$ python3 -q
>>> import numpy as np
>>> import numpy.linalg as la
>>> np.set_printoptions(suppress=True, linewidth=200)
>>> basis = np.array([[7, 7, -1, 1]])
>>> rng = np.random.default_rng(1601)
>>> K = rng.normal(size=(22, 1)) @ basis + np.array([1, 0, 0, 3])
>>> print(K.round(2) + 0)
[[ -7.72  -8.72   1.25   1.75]
 [-14.51 -15.51   2.22   0.78]
 [-12.11 -13.11   1.87   1.13]
 [ 10.22   9.22  -1.32   4.32]
 [  7.84   6.84  -0.98   3.98]
 [ -9.37 -10.37   1.48   1.52]
 [-15.52 -16.52   2.36   0.64]
 [  3.24   2.24  -0.32   3.32]
 [-10.54 -11.54   1.65   1.35]
 [  0.62  -0.38   0.05   2.95]
 [  1.     0.     0.     3.  ]
 [ -1.56  -2.56   0.37   2.63]
 [  9.05   8.05  -1.15   4.15]
 [  0.23  -0.77   0.11   2.89]
 [-10.15 -11.15   1.59   1.41]
 [ -2.14  -3.14   0.45   2.55]
 [ -1.52  -2.52   0.36   2.64]
 [  0.58  -0.42   0.06   2.94]
 [  3.35   2.35  -0.34   3.34]
 [ 13.53  12.53  -1.79   4.79]
 [  4.91   3.91  -0.56   3.56]
 [ -5.9   -6.9    0.99   2.01]]
>>> labels = K[:, 0] > np.median(K[:, 0])
>>> f = K[labels].mean(axis=0) - K[~labels].mean(axis=0)
>>> print(f.round(2))
[13.24 13.24 -1.89  1.89]
>>> print(np.argsort(-np.abs(f).round(6), kind="stable"))
[0 1 2 3]
>>> print(np.round((((K - K.mean(axis=0)) @ f > 0) == labels).mean(), 2))
0.91
>>> print(labels.astype(int))
[0 0 0 1 1 0 0 1 0 1 1 0 1 1 0 0 0 1 1 1 1 0]
>>> print(((K - K.mean(axis=0)) @ f > 0).astype(int))
[0 0 0 1 1 0 0 1 0 1 1 1 1 1 0 0 1 1 1 1 1 0]
>>> left, sig, Vt = la.svd(K)
>>> print(sig.round(2) + 0)
[55.54 13.65  0.    0.  ]
>>> print(np.argmax(sig[:-1] / (sig[1:] + 1e-6)) + 1)
2
>>> other = left[:, :2] @ np.diag(sig[:2]) @ Vt[:2]
>>> print(round(float(np.abs(K - other).max()), 2))
0.0
>>> print(other.round(2) + 0)
[[ -7.72  -8.72   1.25   1.75]
 [-14.51 -15.51   2.22   0.78]
 [-12.11 -13.11   1.87   1.13]
 [ 10.22   9.22  -1.32   4.32]
 [  7.84   6.84  -0.98   3.98]
 [ -9.37 -10.37   1.48   1.52]
 [-15.52 -16.52   2.36   0.64]
 [  3.24   2.24  -0.32   3.32]
 [-10.54 -11.54   1.65   1.35]
 [  0.62  -0.38   0.05   2.95]
 [  1.     0.     0.     3.  ]
 [ -1.56  -2.56   0.37   2.63]
 [  9.05   8.05  -1.15   4.15]
 [  0.23  -0.77   0.11   2.89]
 [-10.15 -11.15   1.59   1.41]
 [ -2.14  -3.14   0.45   2.55]
 [ -1.52  -2.52   0.36   2.64]
 [  0.58  -0.42   0.06   2.94]
 [  3.35   2.35  -0.34   3.34]
 [ 13.53  12.53  -1.79   4.79]
 [  4.91   3.91  -0.56   3.56]
 [ -5.9   -6.9    0.99   2.01]]
>>> print(round(la.norm(K - other, 2), 2), round(sig[2], 2))
0.0 0.0
>>> print(la.matrix_rank(other))
2
>>> print(la.matrix_rank(K, rtol=0.05))
2
>>> print([round(float(x), 2) for x in la.svd(K, compute_uv=False)[:3]])
[55.54, 13.65, 0.0]
>>> other = np.array([[-4, 4, -5, -1], [2, 2, 2, 3], [0, -2, 3, 5], [-3, 0, -2, 5]])
>>> E = np.tril(other)
>>> print(E)
[[-4  0  0  0]
 [ 2  2  0  0]
 [ 0 -2  3  0]
 [-3  0 -2  5]]
>>> f = np.array([1, 2, 1, 1])
>>> other = E + np.outer(f, np.eye(4)[1])
>>> print(la.matrix_rank(la.inv(other) - la.inv(E), tol=1e-8))
1
>>> other = la.inv(E)
>>> print(round(la.cond(E), 2))
4.88
>>> print(other.round(2))
[[-0.25 -0.   -0.   -0.  ]
 [ 0.25  0.5   0.    0.  ]
 [ 0.17  0.33  0.33  0.  ]
 [-0.08  0.13  0.13  0.2 ]]
>>> print(np.round(E @ other, 2) + 0)
[[1. 0. 0. 0.]
 [0. 1. 0. 0.]
 [0. 0. 1. 0.]
 [0. 0. 0. 1.]]
>>> left, sig, Vt = la.svd(E, full_matrices=False)
>>> print(np.round(left.T @ left, 2) + 0)
[[1. 0. 0. 0.]
 [0. 1. 0. 0.]
 [0. 0. 1. 0.]
 [0. 0. 0. 1.]]
>>> print(np.round(sig / sig[0], 2))
[1.   0.63 0.44 0.2 ]
>>> print(np.abs(left[:, 0]).round(6).argmax())
3
>>> labels = rng.integers(0, 3, 5)
>>> W0 = np.array([[2, 1, 0, 0, 0],
...     [2, 0, 3, 2, 0],
...     [3, 1, 3, 0, 3],
...     [1, 3, 3, 3, 2],
...     [1, 1, 3, 2, 2]]) * (labels[:, None] == labels)
>>> print(W0)
[[2 0 0 0 0]
 [0 0 0 0 0]
 [0 0 3 0 3]
 [1 0 0 3 0]
 [0 0 3 0 2]]
>>> other = np.array([[1, -2, 1], [3, -2, 2], [1, 2, -1], [3, -1, 0], [2, 3, 3]])
>>> print(np.einsum("ij->j", W0))
[3 0 6 3 5]
>>> print(other.T @ W0.T)
[[ 2  0  9 10  7]
 [-4  0 15 -5 12]
 [ 2  0  6  1  3]]
>>> print(np.vstack([W0, other.T]).shape)
(8, 5)
>>> print(la.matrix_rank(W0 @ other))
3
>>> print(np.einsum("ik,kj->ij", W0, other))
[[ 2 -4  2]
 [ 0  0  0]
 [ 9 15  6]
 [10 -5  1]
 [ 7 12  3]]
>>> print(la.matrix_rank(np.vstack([W0, other.T])))
5
>>> arr = np.loadtxt("out18.csv", delimiter=",")
>>> print(arr)
[[ 0. -4.  3.  4.  5.]
 [ 2.  1. -4. -2. -4.]
 [ 1.  4.  4.  2. -3.]]
>>> print(np.round(la.norm(arr, axis=1), 2))
[8.12 6.4  6.78]
>>> print(round(float(la.norm(arr, "nuc")), 2))
19.3
>>> print(round(float(la.norm(arr, 1)), 2), np.round(la.norm(arr, np.inf), 2))
12.0 16.0
>>> blk = np.stack([arr, -3 * arr, arr[::-1]])
>>> print(blk.shape)
(3, 3, 5)
>>> print(blk.sum(axis=0))
[[  1.  12.  -2.  -6. -13.]
 [ -2.  -1.   4.   2.   4.]
 [ -2. -12.  -5.   0.  11.]]
>>> print(np.round(la.norm(blk, axis=(1, 2)), 2))
[12.37 37.11 12.37]
